% python3 -q
>>> import numpy as np
>>> from numpy import linalg as LA
>>> np.set_printoptions(suppress=True, linewidth=100)
>>> W0 = np.loadtxt("out13.csv", delimiter=",")
>>> print(W0.round(2) + 0)
[[ -3.19  -2.81  -4.68  -5.7   -9.61]
 [ -3.    -2.54  -4.39  -5.2   -8.67]
 [ -0.49   0.42  -1.46  -0.34   0.02]
 [ -0.45   0.44  -1.41  -0.3    0.07]
 [ -0.41   0.46  -1.37  -0.27   0.11]
 [ -0.3    0.5   -1.2   -0.16   0.22]
 [ -0.11   0.44  -0.8   -0.04   0.26]
 [  0.     0.13  -0.2    0.     0.07]
 [ -0.01  -0.2    0.3    0.    -0.09]
 [ -0.03  -0.4    0.58   0.01  -0.16]
 [ -0.05  -0.55   0.78   0.01  -0.2 ]
 [ -0.06  -0.58   0.83   0.01  -0.21]
 [ -0.13  -0.99   1.4    0.05  -0.27]
 [ -0.15  -1.08   1.53   0.06  -0.27]
 [ -0.81  -3.43   5.07   0.73   0.57]
 [ -1.28  -4.81   7.38   1.44   1.75]
 [ -1.44  -5.27   8.19   1.72   2.25]
 [ -2.36  -7.79  12.94   3.62   5.71]
 [ -2.45  -8.03  13.44   3.84   6.11]
 [ -2.45  -8.04  13.44   3.84   6.11]
 [ -3.39 -10.46  18.55   6.24  10.64]
 [ -3.55 -10.86  19.42   6.68  11.47]
 [ -3.58 -10.94  19.6    6.77  11.64]
 [ -3.97 -11.92  21.81   7.9   13.81]]
>>> # rank 3
>>> r0, g = W0[15], W0[23]
>>> round(float(r0 @ r0), 2)
84.44
>>> p = (r0 @ g) / (r0 @ r0) * r0
>>> np.round(g - p, 2)
array([-0.05,  2.84, -0.84,  3.48,  8.43])
>>> print(p.round(2))
[ -3.92 -14.76  22.65   4.42   5.38]
>>> round(float((g - p) @ r0), 2)
-0.0
>>> rk = LA.matrix_rank(W0)
>>> rk
np.int64(3)
>>> ns = LA.svd(W0)[2][rk:].T
>>> ns.shape
(5, 2)
>>> np.allclose(W0 @ ns, 0)
True
>>> print([int(LA.matrix_rank(W0[:i])) for i in range(1, len(W0) + 1)])
[1, 2, 3, 3, 3, 3, 3, 3, 3, 3, 3, 3, 3, 3, 3, 3, 3, 3, 3, 3, 3, 3, 3, 3]
>>> left, sig, vt = LA.svd(W0)
>>> sig.round(2) + 0
array([63.92, 15.02,  3.2 ,  0.  ,  0.  ])
>>> np.argmax(sig[:-1] / (sig[1:] + 1e-6)) + 1
np.int64(3)
>>> other = left[:, :3] @ np.diag(sig[:3]) @ vt[:3]
>>> round(float(LA.norm(W0 - other) / LA.norm(W0)), 2)
0.0
>>> LA.matrix_rank(W0, rtol=0.05)
np.int64(3)
>>> other.round(2) + 0
array([[ -3.19,  -2.81,  -4.68,  -5.7 ,  -9.61],
       [ -3.  ,  -2.54,  -4.39,  -5.2 ,  -8.67],
       [ -0.49,   0.42,  -1.46,  -0.34,   0.02],
       [ -0.45,   0.44,  -1.41,  -0.3 ,   0.07],
       [ -0.41,   0.46,  -1.37,  -0.27,   0.11],
       [ -0.3 ,   0.5 ,  -1.2 ,  -0.16,   0.22],
       [ -0.11,   0.44,  -0.8 ,  -0.04,   0.26],
       [  0.  ,   0.13,  -0.2 ,   0.  ,   0.07],
       [ -0.01,  -0.2 ,   0.3 ,   0.  ,  -0.09],
       [ -0.03,  -0.4 ,   0.58,   0.01,  -0.16],
       [ -0.05,  -0.55,   0.78,   0.01,  -0.2 ],
       [ -0.06,  -0.58,   0.83,   0.01,  -0.21],
       [ -0.13,  -0.99,   1.4 ,   0.05,  -0.27],
       [ -0.15,  -1.08,   1.53,   0.06,  -0.27],
       [ -0.81,  -3.43,   5.07,   0.73,   0.57],
       [ -1.28,  -4.81,   7.38,   1.44,   1.75],
       [ -1.44,  -5.27,   8.19,   1.72,   2.25],
       [ -2.36,  -7.79,  12.94,   3.62,   5.71],
       [ -2.45,  -8.03,  13.44,   3.84,   6.11],
       [ -2.45,  -8.04,  13.44,   3.84,   6.11],
       [ -3.39, -10.46,  18.55,   6.24,  10.64],
       [ -3.55, -10.86,  19.42,   6.68,  11.47],
       [ -3.58, -10.94,  19.6 ,   6.77,  11.64],
       [ -3.97, -11.92,  21.81,   7.9 ,  13.81]])
>>> dist = LA.norm(W0[:, None] - W0[None], axis=-1)
>>> dist.shape
(24, 24)
>>> dist[:5, :5].round(2)
array([[ 0.  ,  1.15, 12.22, 12.3 , 12.38],
       [ 1.15,  0.  , 11.07, 11.16, 11.23],
       [12.22, 11.07,  0.  ,  0.09,  0.17],
       [12.3 , 11.16,  0.09,  0.  ,  0.08],
       [12.38, 11.23,  0.17,  0.08,  0.  ]])
>>> LA.matrix_rank(dist ** 2)
np.int64(5)
>>> print(dist.mean(axis=1).argmax())
23
>>> cent = W0[[19, 17]].astype(float)
>>> for _ in range(5):
...     idx = LA.norm(W0[:, None] - cent, axis=-1).argmin(axis=1)
...     cent = np.array([W0[idx == j].mean(axis=0) for j in range(2)])
... 
>>> print(idx)
[1 1 1 1 1 1 1 1 1 1 1 1 1 1 1 1 1 0 0 0 0 0 0 0]
>>> cent.round(2)
array([[-3.11, -9.72, 17.03,  5.56,  9.36],
       [-0.7 , -1.19,  0.62, -0.47, -0.83]])
>>> print(np.round(cent[1] - cent[0], 2))
[  2.41   8.53 -16.41  -6.02 -10.19]
>>> arr = np.load("dump.npy")
>>> print(arr.round(2))
[[  8.03   2.83   6.29  -5.4   10.46]
 [ 11.85   5.42 -10.92   4.88   1.46]
 [  5.87   1.46   0.11 -12.22  -9.93]
 [  0.18  13.93   3.2    2.7   -5.13]
 [-10.61   3.29  -8.45  -9.3    1.47]]
>>> x = np.array([3, 1, 4, 2, 1])
>>> np.round(arr @ np.ones(5), 2)
array([ 22.2 ,  12.67, -14.71,  14.89, -23.6 ])
>>> print(np.round(arr @ (2 * x), 2))
[ 103.42   16.95  -29.72   55.14 -158.93]
>>> np.round((arr * x).sum(axis=1), 2)
array([ 51.71,   8.47, -14.86,  27.57, -79.47])
>>> LA.norm(arr @ x) <= LA.norm(arr, 2) * LA.norm(x) + 1e-9
np.True_
>>> np.sign((arr @ x).round(6))
array([ 1.,  1., -1.,  1., -1.])
>>> A = np.loadtxt("layer11.csv", delimiter=",")
>>> A
array([[ -0.43,   0.73,  -0.55,  -3.85,   1.61, -13.47],
       [ -1.38,   0.5 ,  -0.53,  -2.59,   0.96,  19.56],
       [  0.64,   0.15,  -0.26,   4.4 ,  -0.98, -14.2 ],
       [ -0.09,   4.38,  -0.42,   1.  ,  -0.64,  -5.83],
       [ -1.26,  -0.72,   0.08,  -0.51,  -0.19,  -9.83],
       [ -0.04,   0.61,   0.15,   0.5 ,  -1.84,   6.25],
       [  0.66,   3.02,  -0.03,  -0.85,   0.6 ,   4.96],
       [ -0.73,   6.12,  -0.23,   2.47,  -0.79,   0.97],
       [ -0.1 ,  -1.29,  -0.26,  -1.87,  -1.9 ,  19.03],
       [  0.43,   0.43,   0.16,  -3.05,   1.52,   6.29],
       [ -0.74,  -0.31,   0.63,  12.06,   1.23, -12.84],
       [  0.32,  -1.41,  -0.33,  -0.62,  -1.76,  -3.08],
       [  0.57,   1.66,  -0.08,  -0.36,  -1.53,  -1.16],
       [ -1.06,  -1.41,   0.32,  -6.91,   0.19,  -0.84],
       [ -0.61,  -2.67,   0.2 ,  -4.28,  -0.41,   0.49],
       [  0.  ,  -6.27,   0.59,   3.94,   0.7 , -18.57],
       [ -0.65,   3.25,  -0.3 ,   1.21,  -1.01,   2.05],
       [ -0.64,   1.75,   0.14,  -5.21,  -0.12,  12.47],
       [  1.09,   1.12,  -0.49,  -2.26,   0.15,  -8.16],
       [ -0.59,   3.78,   0.49,  -2.42,   1.86,  -1.81],
       [  0.98,   1.06,  -1.  ,  -6.28,  -1.9 , -14.47],
       [ -0.98,  -1.6 ,  -0.48,   1.65,  -2.03,  10.16],
       [  0.45,   3.26,  -0.45,  -4.65,   1.04, -17.47],
       [  0.23,  -0.7 ,   0.22,   0.06,   0.44,  -3.11]])
>>> O, r_ = LA.qr(A)
>>> print(round(np.trace(O @ O.T), 2))
6.0
>>> round(float(abs(r_[0, 0])), 2), round(float(LA.norm(A[:, 0])), 2)
(3.5, 3.5)
>>> idx = A[:, 2] > np.median(A[:, 2])
>>> r0 = A[idx].mean(axis=0) - A[~idx].mean(axis=0)
>>> r0.round(2)
array([-0.18, -1.43,  0.68,  0.36,  0.81,  0.6 ])
>>> proj = A @ LA.solve(A.T @ A, A.T)
>>> LA.matrix_rank(np.eye(24) - proj)
np.int64(18)
>>> np.round(proj @ A[:, 5], 2)
array([-13.47,  19.56, -14.2 ,  -5.83,  -9.83,   6.25,   4.96,   0.97,  19.03,   6.29, -12.84,
        -3.08,  -1.16,  -0.84,   0.49, -18.57,   2.05,  12.47,  -8.16,  -1.81, -14.47,  10.16,
       -17.47,  -3.11])
>>> print(np.round(LA.eigvalsh(proj), 2) + 0)
[0. 0. 0. 0. 0. 0. 0. 0. 0. 0. 0. 0. 0. 0. 0. 0. 0. 0. 1. 1. 1. 1. 1. 1.]
>>> print(np.allclose(proj @ proj, proj))
True
>>> feats = np.load("block9.npy")
>>> feats
array([[ 1.65,  1.76, -0.62,  1.34, -3.12],
       [ 2.22, -1.34, -2.99, -1.21, -0.42],
       [ 3.23,  0.68,  2.37, -0.64,  0.69],
       [-0.91, -1.03,  0.48, -2.41, -2.03],
       [-0.11,  3.1 , -1.78, -2.85,  0.53]])
>>> print(np.round(LA.eigvals(feats), 2))
[ 4.18+0.j    2.  +3.81j  2.  -3.81j -3.69+0.68j -3.69-0.68j]
>>> round(np.einsum("ij,ji->", feats, feats), 2)
np.float64(22.6)
>>> print(np.round(np.poly(feats), 2))
[    1.      -0.8    -10.98    67.41   -76.53 -1088.29]
>>> round(float(LA.det(2 * feats)), 2), round(float(LA.det(feats)), 2)
(34825.15, 1088.29)
>>> np.round(LA.det(feats.T), 2)
np.float64(1088.29)
>>> rng = np.random.default_rng(379)
>>> idx = rng.permutation(5)
>>> idx
array([4, 2, 3, 1, 0])
>>> other = feats[idx][:, idx]
>>> print(round(float(LA.det(other)), 2), np.round(LA.det(feats[idx]), 2))
1088.29 -1088.29
>>> np.trace(other)
np.float64(0.8)
>>> np.allclose(other, feats)
False
>>> np.diag(other)
array([ 0.53,  2.37, -2.41, -1.34,  1.65])
>>> F = np.load("test8.npy")
>>> print(F)
[[0 0 0 0]
 [3 1 0 0]
 [0 0 0 0]
 [0 3 1 0]]
>>> np.round(np.sort(LA.eigvals(F)), 2)
array([0., 0., 0., 1.])
>>> np.round(LA.eigvals(F), 2)
array([0., 1., 0., 0.])
>>> round(LA.det(F.T), 2)
np.float64(0.0)
>>> np.kron(np.eye(2, dtype=int), F)
array([[0, 0, 0, 0, 0, 0, 0, 0],
       [3, 1, 0, 0, 0, 0, 0, 0],
       [0, 0, 0, 0, 0, 0, 0, 0],
       [0, 3, 1, 0, 0, 0, 0, 0],
       [0, 0, 0, 0, 0, 0, 0, 0],
       [0, 0, 0, 0, 3, 1, 0, 0],
       [0, 0, 0, 0, 0, 0, 0, 0],
       [0, 0, 0, 0, 0, 3, 1, 0]])
>>> print(np.einsum("ij,ji->", F, F))
1
>>> np.poly(F)
array([ 1., -1.,  0.,  0.,  0.])
>>> np.einsum("ii->", F)
np.int64(1)
>>> rk = LA.matrix_rank(F)
>>> rk
np.int64(2)
>>> ns = LA.svd(F)[2][rk:].T
>>> np.allclose(F @ ns, 0)
True
>>> np.round(F @ ns, 2) + 0
array([[0., 0.],
       [0., 0.],
       [0., 0.],
       [0., 0.]])
>>> [int(LA.matrix_rank(np.delete(F, i, axis=0))) for i in range(4)]
[2, 1, 2, 1]
>>> print(np.round(ns @ ns.T, 2))
[[ 0.01 -0.03  0.1   0.  ]
 [-0.03  0.1  -0.3   0.  ]
 [ 0.1  -0.3   0.89  0.  ]
 [ 0.    0.    0.    1.  ]]
>>> LA.matrix_rank(F.T @ F), LA.matrix_rank(F @ F.T)
(np.int64(2), np.int64(2))
>>> [int(LA.matrix_rank(F[:, :j + 1])) for j in range(4)]
[1, 2, 2, 2]
>>> x = np.array([1, 1, 2, -1])
>>> a = np.maximum(F @ x, 0)
>>> print(np.maximum(F @ x, 0) - np.maximum(-F @ x, 0))
[0 4 0 5]
>>> print(a)
[0 4 0 5]
>>> F * (a > 1e-9)[:, None]
array([[0, 0, 0, 0],
       [3, 1, 0, 0],
       [0, 0, 0, 0],
       [0, 3, 1, 0]])
>>> F.T @ a
array([12, 19,  5,  0])
>>> np.maximum(F @ (3 * x), 0)
array([ 0, 12,  0, 15])
